$ ipython --no-banner

In [1]: import numpy as np

In [2]: import numpy.linalg as la

In [3]: np.set_printoptions(suppress=True, linewidth=160)

In [4]: A = np.cumsum(np.array([[-2, -2, -3],
   ...:     [-2, -1, -1],
   ...:     [2, -1, -2],
   ...:     [2, 1, -2],
   ...:     [3, -3, -2],
   ...:     [3, 1, 0],
   ...:     [-1, 1, 2],
   ...:     [-3, -1, -3],
   ...:     [-2, 2, -3],
   ...:     [-3, 3, 0],
   ...:     [-1, -1, -3],
   ...:     [-3, 3, 1],
   ...:     [-2, -3, 1],
   ...:     [3, 1, 1],
   ...:     [-1, -3, 0],
   ...:     [2, 0, -1],
   ...:     [0, 2, -3],
   ...:     [-1, -2, -2],
   ...:     [-3, 1, -1],
   ...:     [-3, -3, 2],
   ...:     [-3, 0, -2],
   ...:     [-3, 2, -2],
   ...:     [0, 3, 1],
   ...:     [3, -1, 0],
   ...:     [0, -1, 0],
   ...:     [-2, 0, -1],
   ...:     [-3, -3, 0],
   ...:     [2, 2, 1]]), axis=0)

In [5]: A
Out[5]: 
array([[ -2,  -2,  -3],
       [ -4,  -3,  -4],
       [ -2,  -4,  -6],
       [  0,  -3,  -8],
       [  3,  -6, -10],
       [  6,  -5, -10],
       [  5,  -4,  -8],
       [  2,  -5, -11],
       [  0,  -3, -14],
       [ -3,   0, -14],
       [ -4,  -1, -17],
       [ -7,   2, -16],
       [ -9,  -1, -15],
       [ -6,   0, -14],
       [ -7,  -3, -14],
       [ -5,  -3, -15],
       [ -5,  -1, -18],
       [ -6,  -3, -20],
       [ -9,  -2, -21],
       [-12,  -5, -19],
       [-15,  -5, -21],
       [-18,  -3, -23],
       [-18,   0, -22],
       [-15,  -1, -22],
       [-15,  -2, -22],
       [-17,  -2, -23],
       [-20,  -5, -23],
       [-18,  -3, -22]])

In [6]: other = A / np.sqrt((A ** 2).mean(axis=1, keepdims=True))

In [7]: other[3].round(2)
Out[7]: array([ 0.  , -0.61, -1.62])

In [8]: la.matrix_rank(A - A.mean(axis=1, keepdims=True))
Out[8]: np.int64(2)

In [9]: np.round(la.norm(other, axis=1), 2)
Out[9]: 
array([1.73, 1.73, 1.73, 1.73, 1.73, 1.73, 1.73, 1.73, 1.73, 1.73, 1.73, 1.73, 1.73, 1.73, 1.73, 1.73, 1.73, 1.73, 1.73, 1.73, 1.73, 1.73, 1.73, 1.73, 1.73,
       1.73, 1.73, 1.73])

In [10]: M = np.load("out15.npy")

In [11]: M
Out[11]: 
array([[0, 0],
       [0, 1]])

In [12]: np.round(la.pinv(M), 2)
Out[12]: 
array([[0., 0.],
       [0., 1.]])

In [13]: np.round(la.norm(M, axis=0), 2)
Out[13]: array([0., 1.])

In [14]: np.round(la.svd(M, compute_uv=False), 2)
Out[14]: array([1., 0.])

In [15]: M.T @ M
Out[15]: 
array([[0, 0],
       [0, 1]])

In [16]: M[:, 1] @ M[:, 0]
Out[16]: np.int64(0)

In [17]: K = np.load("a.npy")

In [18]: K.round(2)
Out[18]: 
array([[0.05, 0.05, 0.05, 0.05, 0.14, 0.14],
       [0.05, 0.05, 0.05, 0.05, 0.14, 0.14],
       [0.05, 0.05, 0.05, 0.05, 0.14, 0.14],
       [0.05, 0.05, 0.05, 0.05, 0.14, 0.14],
       [0.14, 0.14, 0.14, 0.14, 0.41, 0.41],
       [0.14, 0.14, 0.14, 0.14, 0.41, 0.41]])

In [19]: np.unravel_index(np.abs(K).argmax(), K.shape)
Out[19]: (np.int64(4), np.int64(4))

In [20]: np.round(K.mean(axis=0), 2)
Out[20]: array([0.08, 0.08, 0.08, 0.08, 0.23, 0.23])

In [21]: np.round(np.abs(K).max(), 2)
Out[21]: np.float64(0.41)

In [22]: K.shape
Out[22]: (6, 6)

In [23]: np.round(la.svd(K, compute_uv=False), 2) + 0
Out[23]: array([1., 0., 0., 0., 0., 0.])
